$ python3 -q
>>> import numpy as np
>>> np.set_printoptions(suppress=True, linewidth=140)
>>> Y = np.array([[0.4, -0.5], [-0.5, 0.0], [-2.2, -0.7], [0.7, -1.2]])
>>> Z = np.array([[1.3, 0.8, -1.7, -0.1], [0.7, 0.2, -0.8, 1.0]])
>>> arr = Y @ Z
>>> print(arr.round(2))
[[ 0.17  0.22 -0.28 -0.54]
 [-0.65 -0.4   0.85  0.05]
 [-3.35 -1.9   4.3  -0.48]
 [ 0.07  0.32 -0.23 -1.27]]
>>> # row 2 is much longer than the rest
>>> print(np.round(np.trace(np.linalg.pinv(arr) @ arr), 2))
2.0
>>> print(np.abs(np.diag(np.linalg.qr(arr)[1])) > 1e-9)
[ True  True False False]
>>> print(np.round(arr[2] @ arr[0], 2))
-1.93
>>> print(round(np.linalg.norm(arr) ** 2 / np.linalg.norm(arr, 2) ** 2, 2))
1.06
>>> print(np.round(np.linalg.norm(arr, "nuc"), 2))
7.36
>>> x0 = np.array([-6, -7, -8, 8])
>>> print(np.round(arr @ x0, 2))
[ -4.64   0.3   -4.84 -10.98]
>>> print(np.sign((arr @ x0).round(6)))
[-1.  1. -1. -1.]
>>> print(np.round((arr * x0).sum(axis=1), 2))
[ -4.64   0.3   -4.84 -10.98]
>>> print(np.round(np.einsum("ij,j->i", arr, x0), 2))
[ -4.64   0.3   -4.84 -10.98]
>>> print(np.linalg.norm(arr @ x0) <= np.linalg.norm(arr, 2) * np.linalg.norm(x0) + 1e-9)
True
>>> print(np.round(arr @ (2 * x0), 2))
[ -9.28   0.6   -9.68 -21.96]
>>> Uu, s, VT = np.linalg.svd(arr)
>>> evecs = VT[:(s > 1e-8).sum()]
>>> rng = np.random.default_rng(93737)
>>> x0 = arr[2] + -3 * arr[0] + rng.integers(2) * np.eye(4)[3]
>>> print(x0.round(2))
[-3.86 -2.56  5.14  2.14]
>>> print(np.round(np.linalg.norm(x0 - evecs.T @ evecs @ x0), 2))
0.18
>>> print(np.round(np.diag(evecs.T @ evecs), 2))
[0.34 0.14 0.55 0.97]
>>> m1 = np.array([[-1.5, -0.9, 0.0],
...     [-0.2, 1.2, 0.6],
...     [0.3, 1.0, -1.2],
...     [-1.7, 1.3, 1.3],
...     [-0.4, 0.2, -0.6],
...     [2.0, 0.1, 0.8],
...     [0.4, -0.7, 0.3],
...     [0.8, -0.1, 1.9],
...     [0.0, 0.7, 0.7],
...     [-0.8, 0.0, 0.9],
...     [-1.2, -1.1, -0.9],
...     [1.1, 0.6, 1.5],
...     [-1.9, -1.3, 1.3],
...     [-0.3, -1.9, 0.9]])
>>> m1[9] *= 10
>>> print(m1)
[[-1.5 -0.9  0. ]
 [-0.2  1.2  0.6]
 [ 0.3  1.  -1.2]
 [-1.7  1.3  1.3]
 [-0.4  0.2 -0.6]
 [ 2.   0.1  0.8]
 [ 0.4 -0.7  0.3]
 [ 0.8 -0.1  1.9]
 [ 0.   0.7  0.7]
 [-8.   0.   9. ]
 [-1.2 -1.1 -0.9]
 [ 1.1  0.6  1.5]
 [-1.9 -1.3  1.3]
 [-0.3 -1.9  0.9]]
>>> cen = (m1 - m1.mean(axis=0)) / m1.std(axis=0)
>>> print(np.argwhere(np.abs(cen) > 2))
[[9 0]
 [9 2]]
>>> c = np.linalg.lstsq(np.delete(cen, 0, axis=1), cen[:, 0])[0]
>>> print(c.round(2))
[ 0.13 -0.79]
>>> mat = np.load("case13.npy")
>>> print(mat)
[[ 0  0  0  0]
 [ 0  0  1  1]
 [ 0 -1  0  2]
 [ 0 -1 -2  0]]
>>> print((mat != 0).astype(int))
[[0 0 0 0]
 [0 0 1 1]
 [0 1 0 1]
 [0 1 1 0]]
>>> print(np.round(np.linalg.det(mat), 2))
0.0
>>> Uu, s, VT = np.linalg.svd(mat)
>>> print(np.argmax(s[:-1] / (s[1:] + 1e-6)) + 1)
2
>>> print(s.round(2) + 0)
[2.45 2.45 0.   0.  ]
>>> Y = Uu[:, :2] @ np.diag(s[:2]) @ VT[:2]
>>> print(Y.round(2) + 0)
[[ 0.  0.  0.  0.]
 [ 0.  0.  1.  1.]
 [ 0. -1.  0.  2.]
 [ 0. -1. -2.  0.]]
>>> print(np.round(np.linalg.norm(mat - Y) / np.linalg.norm(mat), 2))
0.0
>>> print(round(float(np.linalg.norm(mat - Y, 2)), 2), np.round(s[2], 2))
0.0 0.0
>>> r0 = np.array([8, 3, 4])
>>> print(np.convolve(mat[1], r0))
[ 0  0  8 11  7  4]
>>> print(np.array([np.convolve(row, r0, "same") for row in mat]))
[[  0   0   0   0]
 [  0   8  11   7]
 [ -8  -3  12   6]
 [ -8 -19 -10  -8]]
>>> Uu, s, VT = np.linalg.svd(mat, full_matrices=False)
>>> print(np.round(np.sqrt((s ** 2).sum()), 2), round(float(np.linalg.norm(mat)), 2))
3.46 3.46
>>> print(np.round(Uu.T @ Uu, 2) + 0)
[[1. 0. 0. 0.]
 [0. 1. 0. 0.]
 [0. 0. 1. 0.]
 [0. 0. 0. 1.]]
>>> print(np.round(Uu.T @ mat @ VT.T, 2) + 0)
[[2.45 0.   0.   0.  ]
 [0.   2.45 0.   0.  ]
 [0.   0.   0.   0.  ]
 [0.   0.   0.   0.  ]]
>>> print(np.round(s / s[0], 2) + 0)
[1. 1. 0. 0.]
>>> print(np.round(np.cumsum(s ** 2) / np.sum(s ** 2), 2))
[0.5 1.  1.  1. ]
>>> print(round(np.linalg.norm(mat, 2) / np.linalg.norm(mat), 2))
0.71
>>> print(np.linalg.matrix_rank(mat, rtol=0.1))
2
>>> print(np.argsort(-np.linalg.norm(mat, axis=0).round(6), kind="stable")[:3])
[2 3 1]
